In [1]: import numpy as np

In [2]: np.set_printoptions(suppress=True, linewidth=140)

In [3]: mat = np.loadtxt("layer4.csv", delimiter=",")

In [4]: mat
Out[4]: 
array([[ 0.,  0.,  0.,  0.,  0.,  0.],
       [ 0.,  0.,  0.,  0.,  0.,  0.],
       [ 0.,  0.,  0.,  0.,  0.,  0.],
       [ 6.,  6.,  9.,  4.,  4.,  6.],
       [-3., -9.,  3., -2., -6.,  2.],
       [-6.,  6., -6., -4.,  4., -4.]])

In [5]: rng = np.random.default_rng(86301)

In [6]: idx = rng.permutation(6)

In [7]: idx
Out[7]: array([0, 2, 1, 4, 3, 5])

In [8]: other = mat[idx][:, idx]

In [9]: print(np.round(np.sort(np.abs(np.linalg.eigvals(other))), 1))
[0.  0.  0.  4.9 4.9 8. ]

In [10]: np.trace(other)
Out[10]: np.float64(-6.0)

In [11]: print(round(np.linalg.det(other), 1), round(np.linalg.det(mat[idx]), 1))
0.0 0.0

In [12]: Uu, sig, Vt = np.linalg.svd(mat)

In [13]: np.argmax(sig[:-1] / (sig[1:] + 1e-6)) + 1
Out[13]: np.int64(3)

In [14]: print(sig.round(1) + 0)
[16.6 15.   4.5  0.   0.   0. ]

In [15]: other = Uu[:, :3] @ np.diag(sig[:3]) @ Vt[:3]

In [16]: other.round(1) + 0
Out[16]: 
array([[ 0.,  0.,  0.,  0.,  0.,  0.],
       [ 0.,  0.,  0.,  0.,  0.,  0.],
       [ 0.,  0.,  0.,  0.,  0.,  0.],
       [ 6.,  6.,  9.,  4.,  4.,  6.],
       [-3., -9.,  3., -2., -6.,  2.],
       [-6.,  6., -6., -4.,  4., -4.]])

In [17]: round(float(np.linalg.norm(mat - other, 2)), 1), np.round(sig[3], 1)
Out[17]: (0.0, np.float64(0.0))

In [18]: round(float(np.abs(mat - other).max()), 1)
Out[18]: 0.0

In [19]: np.linalg.matrix_rank(mat, rtol=0.05)
Out[19]: np.int64(3)

In [20]: x0 = np.array([-1, 1, -1, -1, -2, -1])

In [21]: np.sign((mat @ x0).round(6))
Out[21]: array([ 0.,  0.,  0., -1.,  1.,  1.])

In [22]: mat @ np.ones(6)
Out[22]: array([  0.,   0.,   0.,  35., -15., -10.])

In [23]: arr = np.load("out14.npy")

In [24]: arr
Out[24]: 
array([[9, 5, 6, 4, 2, 1, 5, 9, 5],
       [0, 7, 0, 4, 6, 8, 2, 6, 8],
       [0, 0, 1, 6, 9, 3, 4, 6, 9],
       [0, 0, 0, 9, 2, 3, 6, 4, 8],
       [0, 0, 0, 0, 2, 7, 9, 1, 5],
       [0, 0, 0, 0, 0, 8, 6, 4, 9],
       [0, 0, 0, 0, 0, 0, 6, 6, 3],
       [0, 0, 0, 0, 0, 0, 0, 0, 0],
       [0, 0, 0, 0, 0, 0, 0, 0, 0]])

In [25]: # triangular: eigenvalues sit on the diagonal

In [26]: x0 = np.array([1, -1, 2, -1, 1, 1, 0, 1, 1])

In [27]: a = np.maximum(arr @ x0, 0)

In [28]: arr * (a > 1e-9)[:, None]
Out[28]: 
array([[9, 5, 6, 4, 2, 1, 5, 9, 5],
       [0, 7, 0, 4, 6, 8, 2, 6, 8],
       [0, 0, 1, 6, 9, 3, 4, 6, 9],
       [0, 0, 0, 9, 2, 3, 6, 4, 8],
       [0, 0, 0, 0, 2, 7, 9, 1, 5],
       [0, 0, 0, 0, 0, 8, 6, 4, 9],
       [0, 0, 0, 0, 0, 0, 6, 6, 3],
       [0, 0, 0, 0, 0, 0, 0, 0, 0],
       [0, 0, 0, 0, 0, 0, 0, 0, 0]])

In [29]: np.maximum(arr @ (3 * x0), 0)
Out[29]: array([87, 51, 69, 24, 45, 63, 27,  0,  0])

In [30]: arr.T @ a
Out[30]: array([261, 264, 197, 394, 413, 531, 634, 686, 843])

In [31]: np.flatnonzero(a > 1e-9)
Out[31]: array([0, 1, 2, 3, 4, 5, 6])
